$ ipython --no-banner

In [1]: import numpy as np

In [2]: np.set_printoptions(precision=3, suppress=True, linewidth=100)

In [3]: mat = np.loadtxt("m.csv", delimiter=",")

In [4]: mat
Out[4]: 
array([[ 1.116,  1.071,  2.276],
       [-0.226, -2.828, -1.101],
       [ 1.789,  3.077,  3.437],
       [ 1.477, -0.419,  2.138],
       [ 0.449,  3.269,  1.208],
       [ 0.541, -0.821,  0.387],
       [ 1.094,  0.078,  1.986],
       [ 0.297,  2.065,  1.441],
       [-0.503, -0.879, -1.956],
       [ 2.21 , -0.278,  3.993],
       [-0.192, -3.448, -1.352],
       [ 1.011,  4.006,  3.099],
       [ 0.094,  0.899, -0.217],
       [ 0.022,  3.387,  1.596],
       [ 0.546, -1.713,  0.187],
       [ 2.374,  0.51 ,  4.035],
       [-0.045,  2.296, -0.596],
       [ 1.625,  2.459,  3.75 ],
       [-0.867, -4.213, -3.532],
       [ 1.744,  3.442,  3.321],
       [ 0.177,  2.08 ,  1.957],
       [-1.805, -3.639, -4.073],
       [-1.016, -0.61 , -1.873]])

In [5]: idx = mat[:, 1] > np.median(mat[:, 1])

In [6]: r0 = mat[idx].mean(axis=0) - mat[~idx].mean(axis=0)

In [7]: ((mat - mat.mean(axis=0)) @ r0 > 0).astype(int)
Out[7]: array([1, 0, 1, 0, 1, 0, 1, 1, 0, 1, 0, 1, 0, 1, 0, 1, 1, 1, 0, 1, 1, 0, 0])

In [8]: print(np.argsort(-np.abs(r0).round(6), kind="stable"))
[1 2 0]

In [9]: Xs = mat - mat.mean(axis=1)
ValueError: operands could not be broadcast together with shapes (23,3) (23,) 


In [10]: Xs = mat - mat.mean(axis=0)

In [11]: left, s, Vh = np.linalg.svd(Xs, full_matrices=False)

In [12]: s ** 2 / (s ** 2).sum()
Out[12]: array([0.837, 0.158, 0.005])

In [13]: np.abs(left[:, 0]).argmax()
Out[13]: np.int64(21)

In [14]: s
Out[14]: array([15.401,  6.695,  1.155])

In [15]: np.searchsorted(np.cumsum(s ** 2) / (s ** 2).sum(), 0.9) + 1
Out[15]: np.int64(2)

In [16]: (np.sign(left[:, 0]) == np.sign(left[0, 0])).astype(int)
Out[16]: array([1, 0, 1, 1, 1, 0, 1, 1, 0, 1, 0, 1, 0, 1, 0, 1, 1, 1, 0, 1, 1, 0, 0])

In [17]: arr = np.loadtxt("out9.csv", delimiter=",")

In [18]: arr
Out[18]: 
array([[ 0.997,  0.034, -0.058,  0.04 ],
       [ 0.034,  0.629,  0.641, -0.439],
       [-0.058,  0.641, -0.107,  0.758],
       [ 0.04 , -0.439,  0.758,  0.482]])

In [19]: # symmetric, so the eigenvalues are real

In [20]: P = np.triu(np.array([[-2, -1, -3, 0], [0, 0, -2, 3], [3, -2, 0, 0], [2, -3, -2, -3]]), 1) + np.eye(4)

In [21]: B = P @ arr @ np.linalg.inv(P)

In [22]: P @ arr - arr @ P
Out[22]: 
array([[ 0.141, -1.555,  2.739, -1.936],
       [ 0.236, -2.564,  3.847, -1.957],
       [ 0.   , -0.058,  1.107, -1.923],
       [ 0.   ,  0.04 , -0.758,  1.316]])

In [23]: np.linalg.matrix_rank(B)
Out[23]: np.int64(4)

In [24]: rng = np.random.default_rng(6317)

In [25]: idx = rng.permutation(4)

In [26]: idx
Out[26]: array([2, 1, 0, 3])

In [27]: B = arr[idx][:, idx]

In [28]: print(B)
[[-0.107  0.641 -0.058  0.758]
 [ 0.641  0.629  0.034 -0.439]
 [-0.058  0.034  0.997  0.04 ]
 [ 0.758 -0.439  0.04   0.482]]

In [29]: B = np.linalg.inv(arr)

In [30]: np.linalg.det(arr) * B
Out[30]: 
array([[-0.997, -0.034,  0.058, -0.04 ],
       [-0.034, -0.629, -0.641,  0.439],
       [ 0.058, -0.641,  0.107, -0.758],
       [-0.04 ,  0.439, -0.758, -0.482]])

In [31]: print((np.abs(B) > 1e-9).astype(int))
[[1 1 1 1]
 [1 1 1 1]
 [1 1 1 1]
 [1 1 1 1]]

In [32]: print(np.round(arr @ B, 3) + 0)
[[1. 0. 0. 0.]
 [0. 1. 0. 0.]
 [0. 0. 1. 0.]
 [0. 0. 0. 1.]]

In [33]: w, evecs = np.linalg.eig(arr)

In [34]: np.sort(np.linalg.eigvals(arr.T))
Out[34]: array([-1.,  1.,  1.,  1.])

In [35]: np.sort(np.linalg.eigvals(np.linalg.inv(arr)))
Out[35]: array([-1.,  1.,  1.,  1.])

In [36]: w
Out[36]: array([ 1., -1.,  1.,  1.])

In [37]: B = arr + rng.integers(-2, 3, (4, 1)) @ rng.integers(-2, 3, (1, 4))

In [38]: print(B)
[[ 0.997 -1.966 -1.058 -0.96 ]
 [ 0.034  4.629  2.641  1.561]
 [-0.058  4.641  1.893  2.758]
 [ 0.04   1.561  1.758  1.482]]

In [39]: np.round(np.linalg.svd(B - arr, compute_uv=False), 3) + 0
Out[39]: array([7.746, 0.   , 0.   , 0.   ])

In [40]: print(np.linalg.matrix_rank(B - arr, tol=1e-8))
1

In [41]: A = np.load("case17.npy")

In [42]: A
Out[42]: 
array([[ 1, -2,  4, -8],
       [ 1, -1,  1, -1],
       [ 1,  0,  0,  0],
       [ 1,  1,  1,  1],
       [ 1,  2,  4,  8]])

In [43]: T = np.stack([A, 3 * A, A[::-1]])

In [44]: T.shape
Out[44]: (3, 5, 4)

In [45]: print((T @ A.T).shape)
(3, 5, 5)

In [46]: np.linalg.matrix_rank(T.reshape(3, -1))
Out[46]: np.int64(2)

In [47]: x = np.array([3, 1, 0, 0])

In [48]: y = A @ x

In [49]: np.round(np.linalg.pinv(A) @ A, 3) + 0
Out[49]: 
array([[1., 0., 0., 0.],
       [0., 1., 0., 0.],
       [0., 0., 1., 0.],
       [0., 0., 0., 1.]])

In [50]: y
Out[50]: array([1, 2, 3, 4, 5])

In [51]: np.round(np.linalg.lstsq(A, y)[0], 3) + 0
Out[51]: array([3., 1., 0., 0.])

In [52]: y = y + 0.1 * rng.normal(size=5)

In [53]: y
Out[53]: array([1.125, 1.89 , 2.925, 4.002, 4.934])

In [54]: beta, *_ = np.linalg.lstsq(A, y)

In [55]: round(np.linalg.norm(y - A @ beta), 3)
Out[55]: np.float64(0.005)

In [56]: np.round(A.T @ (y - A @ beta), 3) + 0
Out[56]: array([0., 0., 0., 0.])

In [57]: beta.round()
Out[57]: array([ 3.,  1.,  0., -0.])

In [58]: M = np.array([[-1, 8, -7, 6, -9],
    ...:     [2, 2, 6, -5, 1],
    ...:     [-7, -2, -7, -3, -9],
    ...:     [-1, 5, -3, 5, 4],
    ...:     [-1, 6, 4, 2, -3]])

In [59]: M
Out[59]: 
array([[-1,  8, -7,  6, -9],
       [ 2,  2,  6, -5,  1],
       [-7, -2, -7, -3, -9],
       [-1,  5, -3,  5,  4],
       [-1,  6,  4,  2, -3]])

In [60]: idx = rng.permutation(5)

In [61]: B = M[:, idx] * rng.choice([-1, 1], 5)

In [62]: B
Out[62]: 
array([[ 7,  1,  9, -6,  8],
       [-6, -2, -1,  5,  2],
       [ 7,  7,  9,  3, -2],
       [ 3,  1, -4, -5,  5],
       [-4,  1,  3, -2,  6]])

In [63]: left, _, Vh = np.linalg.svd(M.T @ B)

In [64]: idx
Out[64]: array([2, 0, 4, 3, 1])

In [65]: np.round(np.linalg.lstsq(M, B)[0], 3) + 0
Out[65]: 
array([[ 0., -1.,  0.,  0.,  0.],
       [ 0.,  0.,  0.,  0.,  1.],
       [-1.,  0.,  0.,  0.,  0.],
       [ 0.,  0.,  0., -1.,  0.],
       [ 0.,  0., -1.,  0.,  0.]])
